% python3 -q
>>> import numpy as np
>>> from numpy import linalg as LA
>>> np.set_printoptions(precision=3, suppress=True, linewidth=100)
>>> X = np.tril(np.array([[-2, -4, -3, 6, 5],
...     [-3, 0, -3, 6, 9],
...     [1, -7, -8, 1, -4],
...     [7, 5, 9, -3, -4],
...     [8, -3, -5, 6, 9]]), -1) + np.eye(5, dtype=int)
>>> print(X)
[[ 1  0  0  0  0]
 [-3  1  0  0  0]
 [ 1 -7  1  0  0]
 [ 7  5  9  1  0]
 [ 8 -3 -5  6  1]]
>>> Uu, s, VT = LA.svd(X)
>>> print(s)
[12.69  12.158  6.497  1.401  0.001]
>>> print(np.argmax(s[:-1] / (s[1:] + 1e-6)) + 1)
4
>>> out = Uu[:, :4] @ np.diag(s[:4]) @ VT[:4]
>>> print(LA.matrix_rank(X, rtol=0.05))
4
>>> print(LA.matrix_rank(out))
4
>>> print(np.round(LA.norm(X - out, 2), 3), round(float(s[4]), 3))
0.001 0.001
>>> print(round(np.abs(X - out).max(), 3))
0.001
>>> print(LA.cond(X) > 100)
True
>>> print(round(float(LA.norm(X, 2) / LA.norm(X)), 3))
0.675
>>> print([round(float(x), 3) for x in LA.svd(X, compute_uv=False)[:3]])
[12.69, 12.158, 6.497]
>>> Uu, s, VT = LA.svd(X, full_matrices=False)
>>> print(np.round(Uu.T @ Uu, 3) + 0)
[[1. 0. 0. 0. 0.]
 [0. 1. 0. 0. 0.]
 [0. 0. 1. 0. 0.]
 [0. 0. 0. 1. 0.]
 [0. 0. 0. 0. 1.]]
>>> print(s)
[12.69  12.158  6.497  1.401  0.001]
>>> print(round(float(np.sqrt((s ** 2).sum())), 3), round(LA.norm(X), 3))
18.788 18.788
>>> K = np.loadtxt("data.csv", delimiter=",")
>>> print(K)
[[1.    0.5   0.25  0.125 0.062 0.031 0.016 0.008]
 [0.5   1.    0.5   0.25  0.125 0.062 0.031 0.016]
 [0.25  0.5   1.    0.5   0.25  0.125 0.062 0.031]
 [0.125 0.25  0.5   1.    0.5   0.25  0.125 0.062]
 [0.062 0.125 0.25  0.5   1.    0.5   0.25  0.125]
 [0.031 0.062 0.125 0.25  0.5   1.    0.5   0.25 ]
 [0.016 0.031 0.062 0.125 0.25  0.5   1.    0.5  ]
 [0.008 0.016 0.031 0.062 0.125 0.25  0.5   1.   ]]
>>> # equal to its transpose
>>> out = K / np.sqrt((K ** 2).mean(axis=1, keepdims=True))
>>> print(LA.matrix_rank(out) == LA.matrix_rank(K))
True
>>> print(LA.norm(out, axis=1))
[2.828 2.828 2.828 2.828 2.828 2.828 2.828 2.828]
>>> print(out[3])
[0.274 0.549 1.098 2.195 1.098 0.549 0.274 0.136]
>>> print(LA.matrix_rank(K - K.mean(axis=1, keepdims=True)))
7
>>> feats = np.loadtxt("out7.csv", delimiter=",")
>>> print(feats)
[[-1.339 -1.66   3.63   2.698]
 [ 3.766 -1.105  0.061  3.097]
 [ 1.566  1.225 -3.24  -3.248]
 [-0.448  4.278  1.572 -2.006]
 [ 0.426  1.148 -1.174 -4.704]
 [ 0.789  1.901  2.369  3.892]
 [ 1.212 -0.95   4.729  0.511]
 [-3.645 -2.702 -0.695  1.981]
 [-0.962 -2.032 -4.42   0.636]
 [-2.894 -2.061  2.872 -2.031]
 [-4.462 -0.161 -0.477 -2.2  ]
 [ 2.433  3.125 -1.448 -2.686]
 [-2.814 -1.932 -1.05  -3.499]
 [-3.734  2.743 -1.474 -1.168]
 [ 1.58  -2.686 -2.784  2.745]
 [ 2.837  3.985  0.846  0.592]
 [ 0.088  0.46   3.954 -3.024]
 [ 1.625  1.735 -2.744 -3.438]
 [ 0.081 -2.847  1.053  3.973]
 [ 0.017  4.976 -0.303  0.388]
 [-1.581  0.389 -3.128  3.545]
 [-3.255  3.448  1.256 -0.971]
 [ 0.846  4.745 -1.287 -0.333]
 [ 3.138 -0.779 -3.732  0.79 ]
 [-2.306  3.076  2.309 -2.212]
 [-1.517 -4.534  1.17   0.88 ]
 [-2.085  1.552  3.505  2.441]
 [ 3.447 -2.232 -1.484 -2.436]
 [-1.897 -2.853  2.71  -2.433]
 [-0.779  1.826  3.651 -2.78 ]
 [-1.593  2.12  -4.217 -0.432]
 [ 2.958  3.777  0.244  1.388]]
>>> lab = feats[:, 1] > np.median(feats[:, 1])
>>> r0 = feats[lab].mean(axis=0) - feats[~lab].mean(axis=0)
>>> print(((feats - feats.mean(axis=0)) @ r0 > 0).astype(int))
[0 0 1 1 1 1 0 0 0 0 0 1 0 1 0 1 1 1 0 1 0 1 1 0 1 0 0 0 0 1 1 1]
>>> print(r0)
[ 0.444  4.584 -0.159 -1.282]
>>> C2 = np.cov(feats, rowvar=False)
>>> print(LA.eigvalsh(C2)[::-1])
[8.176 7.28  5.909 3.936]
>>> print(round(float(np.corrcoef(feats[:, 0], feats[:, 2])[0, 1]), 3))
-0.19
>>> print(np.argsort(-feats.std(axis=0).round(6), kind="stable"))
[1 2 3 0]
>>> print(C2)
[[ 5.326  0.81  -1.136  0.662]
 [ 0.81   7.04  -0.087 -1.34 ]
 [-1.136 -0.087  6.732  0.278]
 [ 0.662 -1.34   0.278  6.203]]
>>> print(np.corrcoef(feats.T))
[[ 1.     0.132 -0.19   0.115]
 [ 0.132  1.    -0.013 -0.203]
 [-0.19  -0.013  1.     0.043]
 [ 0.115 -0.203  0.043  1.   ]]
>>> out = np.c_[feats[:, :2] @ np.array([[-1, 1], [0, 2]]), np.array([-1, 2, -1, 6, 9, -5, 2, 6, 3, 6, -8, 5, 0, 2, -8, 4, 0, 4, -2, 6, -6, 0, -7, -4, -5, 9, -2, 5, -2, -3, 8, -3])]
>>> print(out)
[[  1.339  -4.659  -1.   ]
 [ -3.766   1.556   2.   ]
 [ -1.566   4.016  -1.   ]
 [  0.448   8.108   6.   ]
 [ -0.426   2.722   9.   ]
 [ -0.789   4.591  -5.   ]
 [ -1.212  -0.688   2.   ]
 [  3.645  -9.049   6.   ]
 [  0.962  -5.026   3.   ]
 [  2.894  -7.016   6.   ]
 [  4.462  -4.784  -8.   ]
 [ -2.433   8.683   5.   ]
 [  2.814  -6.678   0.   ]
 [  3.734   1.752   2.   ]
 [ -1.58   -3.792  -8.   ]
 [ -2.837  10.807   4.   ]
 [ -0.088   1.008   0.   ]
 [ -1.625   5.095   4.   ]
 [ -0.081  -5.613  -2.   ]
 [ -0.017   9.969   6.   ]
 [  1.581  -0.803  -6.   ]
 [  3.255   3.641   0.   ]
 [ -0.846  10.336  -7.   ]
 [ -3.138   1.58   -4.   ]
 [  2.306   3.846  -5.   ]
 [  1.517 -10.585   9.   ]
 [  2.085   1.019  -2.   ]
 [ -3.447  -1.017   5.   ]
 [  1.897  -7.603  -2.   ]
 [  0.779   2.873  -3.   ]
 [  1.593   2.647   8.   ]
 [ -2.958  10.512  -3.   ]]
>>> print(np.round(LA.norm(out - feats @ LA.lstsq(feats, out)[0], axis=0), 3) + 0)
[ 0.     0.    26.557]
>>> print(LA.matrix_rank(out))
3
>>> Xc = feats - feats.mean(axis=0)
>>> V = LA.svd(Xc)[2][:3]
>>> out = Xc - Xc @ V.T @ V
>>> print(np.round(np.cov(Xc @ V.T, rowvar=False), 3) + 0)
[[8.176 0.    0.   ]
 [0.    7.28  0.   ]
 [0.    0.    5.909]]
>>> print(LA.norm(out, axis=1).round(6).argmax())
27
>>> print(np.round(LA.norm(out) / LA.norm(Xc), 3))
0.394
>>> d = LA.norm(feats[:, None] - feats[None], axis=-1)
>>> print(LA.matrix_rank(d ** 2))
6
>>> print(d.mean(axis=1).argmax())
14
>>> print(np.flatnonzero(d[1] < d.mean() / 2))
[1]
>>> print(d[1].round(6).argsort(kind="stable")[:4])
[ 1 14 18 23]
>>> arr = np.loadtxt("mat.csv", delimiter=",")
>>> print(arr)
[[ 1.  0.  0.  0.  0.  0.]
 [ 0. -1.  0.  0.  0.  0.]
 [ 2.  2.  0.  0.  0.  0.]
 [ 0.  0.  1.  0.  0.  0.]
 [ 0.  0.  0. -1.  0.  0.]
 [ 0.  0.  2.  2.  0.  0.]
 [ 0.  0.  0.  0.  1.  0.]
 [ 0.  0.  0.  0.  0. -1.]
 [ 0.  0.  0.  0.  2.  2.]]
>>> out = np.c_[arr[:, :4] @ np.array([[1, 0, 1, -3], [0, -1, -1, 0], [-1, -2, 0, 0], [0, 2, 3, 0]]), np.array([1, 3, 2, -3, 0, 2, 3, -1, -3])]
>>> print(out)
[[ 1.  0.  1. -3.  1.]
 [ 0.  1.  1.  0.  3.]
 [ 2. -2.  0. -6.  2.]
 [-1. -2.  0.  0. -3.]
 [ 0. -2. -3.  0.  0.]
 [-2.  0.  6.  0.  2.]
 [ 0.  0.  0.  0.  3.]
 [ 0.  0.  0.  0. -1.]
 [ 0.  0.  0.  0. -3.]]
>>> print(LA.matrix_rank(out))
5
>>> print(np.round(LA.norm(out - arr @ LA.lstsq(arr, out)[0], axis=0), 3) + 0)
[0.    0.    0.    0.    4.955]
>>> print(LA.matrix_rank(np.c_[arr, out]))
7
>>> t3 = np.stack([X, 3 * X, X[::-1]])
>>> print(np.einsum("bij,cij->bc", t3, t3))
[[ 353 1059   35]
 [1059 3177  105]
 [  35  105  353]]
>>> print(LA.norm(t3, axis=(1, 2)))
[18.788 56.365 18.788]
>>> ang = np.radians(180)
>>> Rm = np.eye(6)
>>> Rm[5, 5] = Rm[4, 4] = np.cos(ang)
>>> Rm[5, 4], Rm[4, 5] = -np.sin(ang), np.sin(ang)
>>> print(Rm.round(3) + 0)
[[ 1.  0.  0.  0.  0.  0.]
 [ 0.  1.  0.  0.  0.  0.]
 [ 0.  0.  1.  0.  0.  0.]
 [ 0.  0.  0.  1.  0.  0.]
 [ 0.  0.  0.  0. -1.  0.]
 [ 0.  0.  0.  0.  0. -1.]]
>>> out = arr @ Rm.T
>>> print(np.allclose(LA.norm(arr, axis=1), LA.norm(out, axis=1)))
True
>>> print(np.abs(out - arr).max(axis=0))
[0. 0. 0. 0. 4. 4.]
>>> print(round(float(LA.det(Rm)), 3), np.trace(Rm))
1.0 2.0
>>> print(LA.svd(arr, compute_uv=False), LA.svd(out, compute_uv=False))
[3. 3. 3. 1. 1. 1.] [3. 3. 3. 1. 1. 1.]
>>> r0, g = arr[4], arr[0]
>>> print(r0 @ g)
0.0
>>> print(r0 @ r0)
1.0
>>> pr = (r0 @ g) / (r0 @ r0) * r0
>>> print(g - pr)
[1. 0. 0. 0. 0. 0.]
>>> print(pr)
[ 0.  0.  0. -0.  0.  0.]
>>> A = np.loadtxt("x.csv", delimiter=",")
>>> print(A)
[[ 0.4    0.5    1.784 -1.     0.1   -0.5   -0.9    0.1  ]
 [-0.7   -0.1   -0.078 -0.1   -0.3    1.5    0.    -1.1  ]
 [-2.4   -1.2    4.348  0.9    0.8    0.3   -2.2    1.3  ]
 [-0.3   -0.2    1.919  1.1    0.2    0.8   -0.9    0.2  ]
 [-1.2    0.5    3.678  1.3   -1.4   -0.2   -1.8    0.6  ]
 [ 1.7   -0.2    1.531  0.2    0.9   -1.1   -0.8   -0.2  ]
 [ 0.7    0.4    2.257  1.1    0.     1.1   -1.1   -0.4  ]
 [-0.6    1.6   -2.272  0.2    0.     0.8    1.1   -0.8  ]
 [-0.6   -0.4   -2.412  0.8   -0.4    0.7    1.2    1.6  ]
 [-0.3   -0.3    2.076 -0.6   -0.9    0.2   -1.    -0.8  ]
 [-0.3   -1.     0.262 -0.8   -0.5   -0.9   -0.1   -2.1  ]
 [ 0.2   -0.5    1.288 -0.6    0.4    1.5   -0.6    0.4  ]
 [-0.5   -0.3   -1.563  0.3    0.8   -1.     0.8    0.2  ]
 [-0.7    1.1    0.184 -2.2   -0.7   -0.1   -0.1   -0.6  ]
 [-0.5    0.4    1.198  0.4    0.4    0.6   -0.6   -1.4  ]
 [ 0.7    0.5   -0.038 -3.4   -1.6    1.2    0.    -2.4  ]
 [ 0.     1.4    0.529 -0.2    0.     0.6   -0.3    0.2  ]
 [-0.3   -0.5    0.991  1.4    0.5   -0.8   -0.5   -1.   ]
 [-2.     0.8    2.187 -0.2   -0.3   -2.4   -1.1    0.3  ]
 [ 0.6   -0.6    0.718 -1.2    0.3   -0.2   -0.4    0.7  ]
 [-0.8   -3.3   -0.374  0.4    0.9    0.6    0.2   -0.2  ]
 [ 2.    -0.4   -2.78   0.     0.2   -1.     1.4   -0.1  ]
 [-3.2    0.4    4.099 -1.6   -0.2   -0.4   -2.    -0.6  ]
 [ 0.6    1.1    0.392  0.8    0.1    0.    -0.2   -0.1  ]]
>>> Uu, s, VT = LA.svd(A)
>>> print(np.argmax(s[:-1] / (s[1:] + 1e-6)) + 1)
7
>>> out = Uu[:, :7] @ np.diag(s[:7]) @ VT[:7]
>>> print(np.round(LA.norm(A - out, 2), 3), np.round(s[7], 3))
0.114 0.114
>>> print(np.round(np.abs(A - out).max(), 3))
0.039
>>> print(LA.matrix_rank(out))
7
>>> F = np.loadtxt("sample9.csv", delimiter=",")
>>> print(F)
[[ 1. -1.  1. -1.  1. -1.  1. -1.]
 [ 1.  1. -1. -1.  1.  1. -1. -1.]
 [ 1.  1.  1.  1. -1. -1. -1. -1.]
 [ 1. -1. -1.  1.  1. -1. -1.  1.]]
>>> x = np.array([4, 7, 8, 6, 0, 3, 7, 7])
>>> print(F @ x)
[ -4. -14.   8.  -8.]
>>> print(F @ (2 * x))
[ -8. -28.  16. -16.]
>>> print(F @ np.eye(8)[2])
[ 1. -1.  1. -1.]
>>> ang = np.radians(72)
>>> Rm = np.eye(8)
>>> Rm[3, 3] = Rm[6, 6] = np.cos(ang)
>>> Rm[3, 6], Rm[6, 3] = -np.sin(ang), np.sin(ang)
>>> print(Rm)
[[ 1.     0.     0.     0.     0.     0.     0.     0.   ]
 [ 0.     1.     0.     0.     0.     0.     0.     0.   ]
 [ 0.     0.     1.     0.     0.     0.     0.     0.   ]
 [ 0.     0.     0.     0.309  0.     0.    -0.951  0.   ]
 [ 0.     0.     0.     0.     1.     0.     0.     0.   ]
 [ 0.     0.     0.     0.     0.     1.     0.     0.   ]
 [ 0.     0.     0.     0.951  0.     0.     0.309  0.   ]
 [ 0.     0.     0.     0.     0.     0.     0.     1.   ]]
>>> out = F @ Rm.T
>>> print(LA.svd(F, compute_uv=False), LA.svd(out, compute_uv=False))
[2.828 2.828 2.828 2.828] [2.828 2.828 2.828 2.828]
>>> print(round(LA.det(Rm), 3), round(float(np.trace(Rm)), 3))
1.0 6.618
>>> print(out)
[[ 1.    -1.     1.    -1.26   1.    -1.    -0.642 -1.   ]
 [ 1.     1.    -1.     0.642  1.     1.    -1.26  -1.   ]
 [ 1.     1.     1.     1.26  -1.    -1.     0.642 -1.   ]
 [ 1.    -1.    -1.     1.26   1.    -1.     0.642  1.   ]]
>>> print(np.allclose(LA.norm(F, axis=1), LA.norm(out, axis=1)))
True
>>> print(round(float(LA.norm(F[3] - F[0])), 3))
4.0
>>> print(LA.norm(F, axis=1).argmax())
0
>>> print(round(LA.norm(F[3], 1), 3), round(LA.norm(F[3], np.inf), 3))
8.0 1.0
>>> print(np.round(LA.norm(F, "nuc"), 3))
11.314
>>> print(np.abs(F).max())
1.0
>>> print(F.shape)
(4, 8)
>>> print(round(float(LA.norm(F)), 3))
5.657
>>> print(F.mean(axis=0))
[ 1.   0.   0.   0.   0.5 -0.5 -0.5 -0.5]
>>> print(LA.svd(F, compute_uv=False))
[2.828 2.828 2.828 2.828]
>>> W0 = np.loadtxt("test16.csv", delimiter=",")
>>> print(W0)
[[ -5.   3.   3.  -3.  -5.  -3.]
 [ -8.   5.   4.  -5.  -7.  -8.]
 [-10.   1.   3.  -4.  -5.  -5.]
 [ -6.   4.   1.  -2.  -6.  -3.]
 [-10.   7.   2.   2. -11.   2.]
 [ -9.   6.   5.   3. -15.  -2.]
 [-12.   3.   8.   7. -13.  -3.]
 [-12.   8.  12.   2. -14.   0.]
 [-10.   5.  17.   2. -15.   5.]
 [-12.   6.  15.   7. -10.   5.]
 [-15.   5.  19.  11. -12.   2.]
 [-16.   8.  17.   8.  -7.   5.]
 [-15.   5.  13.  12. -10.   4.]
 [-14.   4.  11.   9. -10.   2.]
 [-12.   5.   7.  12.  -7.   7.]
 [-17.   6.   9.  13.  -6.   4.]
 [-14.   2.  14.  17.  -1.  -1.]
 [-15.   3.  16.  22.   2.   4.]
 [-17.   7.  14.  18.   5.   0.]
 [-12.   7.  17.  20.   9.  -4.]
 [-16.  12.  14.  22.  10.  -8.]
 [-16.  12.  15.  25.   5.  -3.]
 [-18.   8.  20.  21.   8.   1.]
 [-22.  13.  20.  17.   5.  -1.]
 [-20.  10.  25.  12.  10.  -4.]
 [-18.  12.  25.   7.   8.  -7.]
 [-23.  14.  24.   9.  13.  -8.]
 [-20.  15.  21.   6.  14. -13.]
 [-22.  14.  19.   6.  19. -16.]
 [-20.  18.  19.   9.  22. -20.]
 [-18.  19.  15.  11.  24. -24.]
 [-22.  20.  10.  16.  21. -24.]]
>>> Xc = W0 - W0.mean(axis=0)
>>> Uu, s, VT = LA.svd(Xc, full_matrices=False)
>>> print(VT[0] * np.sign(VT[0, np.abs(VT[0]).argmax()]))
[-0.249  0.287  0.266  0.242  0.745 -0.414]
>>> print(LA.matrix_rank(Xc))
6
>>> print(np.abs(Uu[:, 0]).argmax())
30
>>> print((np.sign(Uu[:, 0]) == np.sign(Uu[0, 0])).astype(int))
[1 1 1 1 1 1 1 1 1 1 1 1 1 1 1 1 1 1 0 0 0 0 0 0 0 0 0 0 0 0 0 0]
>>> print(s)
[87.07  49.318 29.375 16.543 12.216  9.593]
>>> print(Xc.mean(axis=0))
[0. 0. 0. 0. 0. 0.]
>>> print(np.abs(VT[-1]))
[0.675 0.668 0.086 0.003 0.095 0.286]
>>> print(np.searchsorted(np.cumsum(s ** 2) / (s ** 2).sum(), 0.9) + 1)
3
>>> print(np.abs(VT[0]).argmax())
4
